% ipython --no-banner

In [1]: import numpy as np

In [2]: np.set_printoptions(precision=2, suppress=True, linewidth=140, floatmode="fixed")

In [3]: rd = lambda a: np.round(a, 2) + 0

In [4]: rng = np.random.default_rng(2395)

In [5]: theta = rng.uniform(0, 2 * np.pi, 33)

In [6]: q, _ = np.linalg.qr(np.array([[-0.8, 1.6],
   ...:     [0.5, -1.0],
   ...:     [-0.6, 1.2],
   ...:     [-1.1, 0.8],
   ...:     [0.8, 0.0],
   ...:     [1.1, -0.4],
   ...:     [-1.5, -0.4],
   ...:     [-0.1, 0.2],
   ...:     [2.1, -0.9]]))

In [7]: m1 = 10 * np.c_[np.cos(theta), np.sin(theta)] @ q.T

In [8]: print(rd(m1))
[[ 5.34 -3.34  4.01  3.50 -0.94 -2.40  0.66  0.67 -4.95]
 [-6.14  3.84 -4.60 -1.85 -1.39 -0.03  4.49 -0.77  0.59]
 [-6.28  3.93 -4.71 -2.26 -1.01  0.43  3.72 -0.79  1.45]
 [-0.76  0.48 -0.57 -2.83  2.80  3.34 -5.76 -0.10  6.21]
 [-0.63  0.39 -0.47 -2.79  2.82  3.34 -5.84 -0.08  6.18]
 [-6.32  3.95 -4.74 -2.53 -0.72  0.77  3.11 -0.79  2.07]
 [-0.95  0.60 -0.71 -2.90  2.77  3.35 -5.65 -0.12  6.25]
 [-5.32  3.33 -3.99 -3.50  0.96  2.41 -0.71 -0.67  4.97]
 [ 0.00  0.00  0.00  2.55 -2.91 -3.28  6.18  0.00 -6.00]
 [-1.44  0.90 -1.08  1.91 -3.00 -3.01  6.73 -0.18 -5.38]
 [ 4.99 -3.12  3.74  3.56 -1.22 -2.62  1.34  0.62 -5.31]
 [-6.29  3.93 -4.72 -2.27 -0.99  0.45  3.69 -0.79  1.49]
 [ 0.78 -0.49  0.58  2.84 -2.80 -3.34  5.76  0.10 -6.21]
 [-6.30  3.94 -4.73 -2.68 -0.54  0.97  2.72 -0.79  2.44]
 [-2.78  1.74 -2.09  1.17 -2.93 -2.60  6.92 -0.35 -4.48]
 [-0.01  0.00  0.00 -2.55  2.91  3.28 -6.18  0.00  6.01]
 [-3.23  2.02 -2.42  0.90 -2.87 -2.42  6.91 -0.40 -4.10]
 [ 1.76 -1.10  1.32  3.15 -2.59 -3.36  5.07  0.22 -6.34]
 [ 5.92 -3.70  4.44  1.47  1.70  0.43 -5.08  0.74  0.17]
 [-3.94  2.46 -2.95  0.42 -2.73 -2.08  6.78 -0.49 -3.41]
 [ 2.37 -1.48  1.78 -1.41  2.97  2.75 -6.90  0.30  4.79]
 [-6.31  3.94 -4.73 -2.41 -0.85  0.62  3.38 -0.79  1.80]
 [ 1.95 -1.22  1.46  3.20 -2.55 -3.35  4.92  0.24 -6.35]
 [-4.69  2.93 -3.52 -0.17 -2.48 -1.62  6.45 -0.59 -2.48]
 [-4.26  2.66 -3.20 -3.59  1.66  2.93 -2.46 -0.53  5.82]
 [-1.14  0.71 -0.85 -2.96  2.73  3.36 -5.52 -0.14  6.28]
 [-5.09  3.18 -3.82 -0.53 -2.31 -1.32  6.17 -0.64 -1.89]
 [ 6.28 -3.92  4.71  2.79  0.40 -1.12 -2.42  0.78 -2.71]
 [ 2.24 -1.40  1.68 -1.49  2.98  2.79 -6.89  0.28  4.88]
 [ 3.27 -2.05  2.45  3.49 -2.12 -3.20  3.68  0.41 -6.21]
 [ 5.12 -3.20  3.84  0.56  2.29  1.29 -6.14  0.64  1.84]
 [ 3.33 -2.08  2.50  3.50 -2.09 -3.19  3.62  0.42 -6.19]
 [-3.50  2.19 -2.62  0.72 -2.82 -2.30  6.87 -0.44 -3.85]]

In [9]: A2 = np.array([[-2, -1, -2],
   ...:     [-2, 1, 1],
   ...:     [-2, 0, 0],
   ...:     [-2, -1, -2],
   ...:     [-2, 2, 1],
   ...:     [0, -1, -1],
   ...:     [2, 0, 1],
   ...:     [2, 0, -2],
   ...:     [0, -2, -2]])

In [10]: print(rd(np.einsum("ij->j", m1)))
[-32.04  20.02 -24.03  -3.01 -14.87  -8.72  39.60  -4.00 -12.64]

In [11]: print(np.vstack([m1, A2.T]).shape)
(36, 9)

In [12]: print(rd(np.einsum("ij,ij->i", m1, m1)))
[100.00 100.00 100.00 100.00 100.00 100.00 100.00 100.00 100.00 100.00 100.00 100.00 100.00 100.00 100.00 100.00 100.00 100.00 100.00
 100.00 100.00 100.00 100.00 100.00 100.00 100.00 100.00 100.00 100.00 100.00 100.00 100.00 100.00]

In [13]: print(np.allclose(m1[:-1].T @ np.linalg.lstsq(m1[:-1].T, m1[-1])[0], m1[-1]))
True

In [14]: print(np.abs(np.diag(np.linalg.qr(m1)[1])) > 1e-9)
[ True False False  True False False False False False]

In [15]: feats = 0.9 ** np.abs(np.subtract.outer(np.arange(7), np.arange(7)))

In [16]: print(rd(feats))
[[1.00 0.90 0.81 0.73 0.66 0.59 0.53]
 [0.90 1.00 0.90 0.81 0.73 0.66 0.59]
 [0.81 0.90 1.00 0.90 0.81 0.73 0.66]
 [0.73 0.81 0.90 1.00 0.90 0.81 0.73]
 [0.66 0.73 0.81 0.90 1.00 0.90 0.81]
 [0.59 0.66 0.73 0.81 0.90 1.00 0.90]
 [0.53 0.59 0.66 0.73 0.81 0.90 1.00]]

In [17]: theta = np.radians(45)

In [18]: Rm = np.eye(7)

In [19]: Rm[5, 5] = Rm[2, 2] = np.cos(theta)

In [20]: Rm[5, 2], Rm[2, 5] = -np.sin(theta), np.sin(theta)

In [21]: print(rd(Rm))
[[ 1.00  0.00  0.00  0.00  0.00  0.00  0.00]
 [ 0.00  1.00  0.00  0.00  0.00  0.00  0.00]
 [ 0.00  0.00  0.71  0.00  0.00  0.71  0.00]
 [ 0.00  0.00  0.00  1.00  0.00  0.00  0.00]
 [ 0.00  0.00  0.00  0.00  1.00  0.00  0.00]
 [ 0.00  0.00 -0.71  0.00  0.00  0.71  0.00]
 [ 0.00  0.00  0.00  0.00  0.00  0.00  1.00]]

In [22]: A2 = feats @ Rm.T

In [23]: print(rd(A2))
[[ 1.00  0.90  0.99  0.73  0.66 -0.16  0.53]
 [ 0.90  1.00  1.10  0.81  0.73 -0.17  0.59]
 [ 0.81  0.90  1.22  0.90  0.81 -0.19  0.66]
 [ 0.73  0.81  1.21  1.00  0.90 -0.06  0.73]
 [ 0.66  0.73  1.21  0.90  1.00  0.06  0.81]
 [ 0.59  0.66  1.22  0.81  0.90  0.19  0.90]
 [ 0.53  0.59  1.10  0.73  0.81  0.17  1.00]]

In [24]: print(np.allclose(feats @ feats.T, A2 @ A2.T))
True

In [25]: f = np.array([2, 4, 1, 1, 9, 3, 8])

In [26]: A2 = feats + np.outer(f, np.eye(7)[6])

In [27]: print(rd(A2))
[[1.00 0.90 0.81 0.73 0.66 0.59 2.53]
 [0.90 1.00 0.90 0.81 0.73 0.66 4.59]
 [0.81 0.90 1.00 0.90 0.81 0.73 1.66]
 [0.73 0.81 0.90 1.00 0.90 0.81 1.73]
 [0.66 0.73 0.81 0.90 1.00 0.90 9.81]
 [0.59 0.66 0.73 0.81 0.90 1.00 3.90]
 [0.53 0.59 0.66 0.73 0.81 0.90 9.00]]

In [28]: print(np.linalg.matrix_rank(np.linalg.inv(A2) - np.linalg.inv(feats), tol=1e-8))
1

In [29]: print(np.linalg.matrix_rank(A2 - feats))
1

In [30]: A2 = np.linalg.inv(feats)

In [31]: print(rd(np.linalg.det(feats) * A2))
[[0.00 0.00 0.00 0.00 0.00 0.00 0.00]
 [0.00 0.00 0.00 0.00 0.00 0.00 0.00]
 [0.00 0.00 0.00 0.00 0.00 0.00 0.00]
 [0.00 0.00 0.00 0.00 0.00 0.00 0.00]
 [0.00 0.00 0.00 0.00 0.00 0.00 0.00]
 [0.00 0.00 0.00 0.00 0.00 0.00 0.00]
 [0.00 0.00 0.00 0.00 0.00 0.00 0.00]]

In [32]: print(rd(np.linalg.det(feats) * np.linalg.det(A2)))
1.0

In [33]: print(np.allclose(A2, feats.T))
False

In [34]: print(rd(feats @ A2))
[[1.00 0.00 0.00 0.00 0.00 0.00 0.00]
 [0.00 1.00 0.00 0.00 0.00 0.00 0.00]
 [0.00 0.00 1.00 0.00 0.00 0.00 0.00]
 [0.00 0.00 0.00 1.00 0.00 0.00 0.00]
 [0.00 0.00 0.00 0.00 1.00 0.00 0.00]
 [0.00 0.00 0.00 0.00 0.00 1.00 0.00]
 [0.00 0.00 0.00 0.00 0.00 0.00 1.00]]

In [35]: print((np.abs(A2) > 1e-9).astype(int))
[[1 1 0 0 0 0 0]
 [1 1 1 0 0 0 0]
 [0 1 1 1 0 0 0]
 [0 0 1 1 1 0 0]
 [0 0 0 1 1 1 0]
 [0 0 0 0 1 1 1]
 [0 0 0 0 0 1 1]]

In [36]: vals, vecs = np.linalg.eigh(feats)

In [37]: x = np.array([-3, 3, -2, 1, 0, 3, -3])

In [38]: print(rd(x @ feats @ x / (x @ x)), rd(vals[0]), rd(vals[-1]))
0.1 0.06 5.6

In [39]: print(rd(np.abs(feats).sum(axis=1).max()), rd(np.abs(vals).max()))
5.88 5.6

In [40]: print(rd(np.linalg.eigvalsh(feats[1:, 1:])))
[0.06 0.07 0.10 0.20 0.62 4.95]

In [41]: print(rd(vecs * np.abs(vals) @ vecs.T))
[[1.00 0.90 0.81 0.73 0.66 0.59 0.53]
 [0.90 1.00 0.90 0.81 0.73 0.66 0.59]
 [0.81 0.90 1.00 0.90 0.81 0.73 0.66]
 [0.73 0.81 0.90 1.00 0.90 0.81 0.73]
 [0.66 0.73 0.81 0.90 1.00 0.90 0.81]
 [0.59 0.66 0.73 0.81 0.90 1.00 0.90]
 [0.53 0.59 0.66 0.73 0.81 0.90 1.00]]

In [42]: print(rd(x @ feats @ x))
4.14

In [43]: print(rd(vecs * np.maximum(vals, 0) @ vecs.T))
[[1.00 0.90 0.81 0.73 0.66 0.59 0.53]
 [0.90 1.00 0.90 0.81 0.73 0.66 0.59]
 [0.81 0.90 1.00 0.90 0.81 0.73 0.66]
 [0.73 0.81 0.90 1.00 0.90 0.81 0.73]
 [0.66 0.73 0.81 0.90 1.00 0.90 0.81]
 [0.59 0.66 0.73 0.81 0.90 1.00 0.90]
 [0.53 0.59 0.66 0.73 0.81 0.90 1.00]]

In [44]: print((np.sign(vecs[:, -1].round(6)) == np.sign(vecs[0, -1].round(6))).astype(int))
[1 1 1 1 1 1 1]
